In [1]: import numpy as np

In [2]: from numpy import linalg as LA

In [3]: np.set_printoptions(suppress=True, linewidth=140)

In [4]: X = np.load("case8.npy")

In [5]: X
Out[5]: 
array([[ 2, -1, -2, -1],
       [-2, -2, -4,  2],
       [-1, -2, -4,  1],
       [ 2,  1,  2, -1]])

In [6]: A2 = X / LA.norm(X, axis=1, keepdims=True)

In [7]: C2 = A2 @ A2.T

In [8]: (C2 - 2 * np.eye(4)).round(6).argmax(axis=1)
Out[8]: array([2, 2, 1, 0])

In [9]: C2.round(2) + 0
Out[9]: 
array([[ 1.  ,  0.24,  0.47,  0.  ],
       [ 0.24,  1.  ,  0.97, -0.96],
       [ 0.47,  0.97,  1.  , -0.88],
       [ 0.  , -0.96, -0.88,  1.  ]])

In [10]: round(float(LA.eigvals(X).sum().real), 2)
Out[10]: -5.0

In [11]: round(float(LA.det(X.T)), 2)
Out[11]: 0.0

In [12]: np.round(np.poly(X), 2) + 0
Out[12]: array([  1.,   5., -14.,   8.,   0.])

In [13]: np.kron(np.eye(2, dtype=int), X)
Out[13]: 
array([[ 2, -1, -2, -1,  0,  0,  0,  0],
       [-2, -2, -4,  2,  0,  0,  0,  0],
       [-1, -2, -4,  1,  0,  0,  0,  0],
       [ 2,  1,  2, -1,  0,  0,  0,  0],
       [ 0,  0,  0,  0,  2, -1, -2, -1],
       [ 0,  0,  0,  0, -2, -2, -4,  2],
       [ 0,  0,  0,  0, -1, -2, -4,  1],
       [ 0,  0,  0,  0,  2,  1,  2, -1]])

In [14]: np.einsum("ij,ji->", X, X)
Out[14]: np.int64(53)

In [15]: A2 = X / np.sqrt((X ** 2).mean(axis=1, keepdims=True))

In [16]: np.round(LA.norm(A2, axis=1), 2)
Out[16]: array([2., 2., 2., 2.])

In [17]: LA.matrix_rank(X - X.mean(axis=1, keepdims=True))
Out[17]: np.int64(3)

In [18]: LA.matrix_rank(A2) == LA.matrix_rank(X)
Out[18]: np.True_

In [19]: X - X.mean(axis=1, keepdims=True)
Out[19]: 
array([[ 2.5, -0.5, -1.5, -0.5],
       [-0.5, -0.5, -2.5,  3.5],
       [ 0.5, -0.5, -2.5,  2.5],
       [ 1. ,  0. ,  1. , -2. ]])

In [20]: C2 = X.T @ X

In [21]: C2
Out[21]: 
array([[ 13,   6,  12,  -9],
       [  6,  10,  20,  -6],
       [ 12,  20,  40, -12],
       [ -9,  -6, -12,   7]])

In [22]: np.diag(C2)
Out[22]: array([13, 10, 40,  7])

In [23]: LA.matrix_rank(C2)
Out[23]: np.int64(3)

In [24]: r = LA.matrix_rank(X)

In [25]: r
Out[25]: np.int64(3)

In [26]: N = LA.svd(X)[2][r:].T

In [27]: N.shape
Out[27]: (4, 1)

In [28]: [int(LA.matrix_rank(X[:i])) for i in range(1, len(X) + 1)]
Out[28]: [1, 2, 3, 3]

In [29]: LA.matrix_rank(X.T @ X), LA.matrix_rank(X @ X.T)
Out[29]: (np.int64(3), np.int64(3))

In [30]: np.round(N[:, 0] / N[np.abs(N[:, 0]).round(6).argmax(), 0], 2) + 0
Out[30]: array([ 0. ,  1. , -0.5,  0. ])

In [31]: [int(LA.matrix_rank(np.delete(X, i, axis=0))) for i in range(4)]
Out[31]: [3, 3, 3, 3]

In [32]: A = np.load("m.npy")

In [33]: A
Out[33]: 
array([[ 25,   0,   4,  -1],
       [  0,  25, -22,  18],
       [  4, -22,  20, -16],
       [ -1,  18, -16,  13]])

In [34]: np.allclose(A @ A.T, A.T @ A)
Out[34]: True

In [35]: round(float(LA.det(A)), 2)
Out[35]: -0.0

In [36]: np.trace(A)
Out[36]: np.int64(83)

In [37]: np.round(np.sort(np.abs(LA.eigvals(A))), 2) + 0
Out[37]: array([ 0.  ,  0.  , 25.12, 57.88])

In [38]: LA.matrix_power(A, 2)
Out[38]: 
array([[  642,  -106,   196,  -102],
       [ -106,  1433, -1278,  1036],
       [  196, -1278,  1156,  -928],
       [ -102,  1036,  -928,   750]])

In [39]: x = np.array([4, 1, 1, 6])

In [40]: A * x
Out[40]: 
array([[100,   0,   4,  -6],
       [  0,  25, -22, 108],
       [ 16, -22,  20, -96],
       [ -4,  18, -16,  78]])

In [41]: A @ np.ones(4)
Out[41]: array([ 28.,  21., -14.,  14.])

In [42]: LA.norm(A @ x) <= LA.norm(A, 2) * LA.norm(x) + 1e-9
Out[42]: np.True_

In [43]: np.einsum("ij,j->i", A, x)
Out[43]: array([ 98, 111, -82,  76])
